% ipython --no-banner

In [1]: import numpy as np

In [2]: import numpy.linalg as la

In [3]: np.set_printoptions(precision=2, suppress=True, linewidth=160)

In [4]: feats = np.array([[0.0, 1.0, 1.0, 1.0, 1.0, 1.0, 1.0],
   ...:     [1.0, 0.0, 1.0, 1.0, 1.0, 1.0, 1.0],
   ...:     [1.0, 1.0, 0.0, 1.0, 1.0, 1.0, 1.0],
   ...:     [1.0, 1.0, 1.0, 0.0, 1.0, 1.0, 1.0],
   ...:     [1.0, 1.0, 1.0, 1.0, 0.0, 1.0, 1.0],
   ...:     [1.0, 1.0, 1.0, 1.0, 1.0, 0.0, 1.0],
   ...:     [1.0, 1.0, 1.0, 1.0, 1.0, 1.0, 0.0]])

In [5]: rng = np.random.default_rng(465276)

In [6]: labels = rng.permutation(7)

In [7]: labels
Out[7]: array([3, 5, 1, 2, 4, 6, 0])

In [8]: other = feats[labels][:, labels]

In [9]: other
Out[9]: 
array([[0., 1., 1., 1., 1., 1., 1.],
       [1., 0., 1., 1., 1., 1., 1.],
       [1., 1., 0., 1., 1., 1., 1.],
       [1., 1., 1., 0., 1., 1., 1.],
       [1., 1., 1., 1., 0., 1., 1.],
       [1., 1., 1., 1., 1., 0., 1.],
       [1., 1., 1., 1., 1., 1., 0.]])

In [10]: print(np.argwhere(np.triu(feats)))
[[0 1]
 [0 2]
 [0 3]
 [0 4]
 [0 5]
 [0 6]
 [1 2]
 [1 3]
 [1 4]
 [1 5]
 [1 6]
 [2 3]
 [2 4]
 [2 5]
 [2 6]
 [3 4]
 [3 5]
 [3 6]
 [4 5]
 [4 6]
 [5 6]]

In [11]: feats @ feats
Out[11]: 
array([[6., 5., 5., 5., 5., 5., 5.],
       [5., 6., 5., 5., 5., 5., 5.],
       [5., 5., 6., 5., 5., 5., 5.],
       [5., 5., 5., 6., 5., 5., 5.],
       [5., 5., 5., 5., 6., 5., 5.],
       [5., 5., 5., 5., 5., 6., 5.],
       [5., 5., 5., 5., 5., 5., 6.]])

In [12]: np.trace(feats @ feats @ feats) // 6
Out[12]: np.float64(35.0)

In [13]: print(feats.sum(axis=0))
[6. 6. 6. 6. 6. 6. 6.]

In [14]: low = np.diag(feats.sum(axis=1)) - feats

In [15]: low
Out[15]: 
array([[ 6., -1., -1., -1., -1., -1., -1.],
       [-1.,  6., -1., -1., -1., -1., -1.],
       [-1., -1.,  6., -1., -1., -1., -1.],
       [-1., -1., -1.,  6., -1., -1., -1.],
       [-1., -1., -1., -1.,  6., -1., -1.],
       [-1., -1., -1., -1., -1.,  6., -1.],
       [-1., -1., -1., -1., -1., -1.,  6.]])

In [16]: np.round(la.eigvalsh(low), 2) + 0
Out[16]: array([0., 7., 7., 7., 7., 7., 7.])

In [17]: la.matrix_rank(low)
Out[17]: np.int64(6)

In [18]: vals, V = la.eigh(feats)

In [19]: x = np.array([-5, -5, 5, 0, 3, 8, 0])

In [20]: x @ feats @ x
Out[20]: np.float64(-112.0)

In [21]: print(np.abs(feats).sum(axis=1).max(), np.round(np.abs(vals).max(), 2))
6.0 6.0

In [22]: feats @ (-1.0) ** np.arange(7)
Out[22]: array([0., 2., 0., 2., 0., 2., 0.])

In [23]: np.allclose(feats @ feats.T, feats.T @ feats)
Out[23]: True

In [24]: feats @ np.ones(7)
Out[24]: array([6., 6., 6., 6., 6., 6., 6.])

In [25]: round(la.norm(feats, "nuc"), 2)
Out[25]: np.float64(12.0)

In [26]: la.norm(feats, axis=1).argmax()
Out[26]: np.int64(0)

In [27]: round(la.norm(feats[3], 1), 2), round(la.norm(feats[3], np.inf), 2)
Out[27]: (np.float64(6.0), np.float64(1.0))
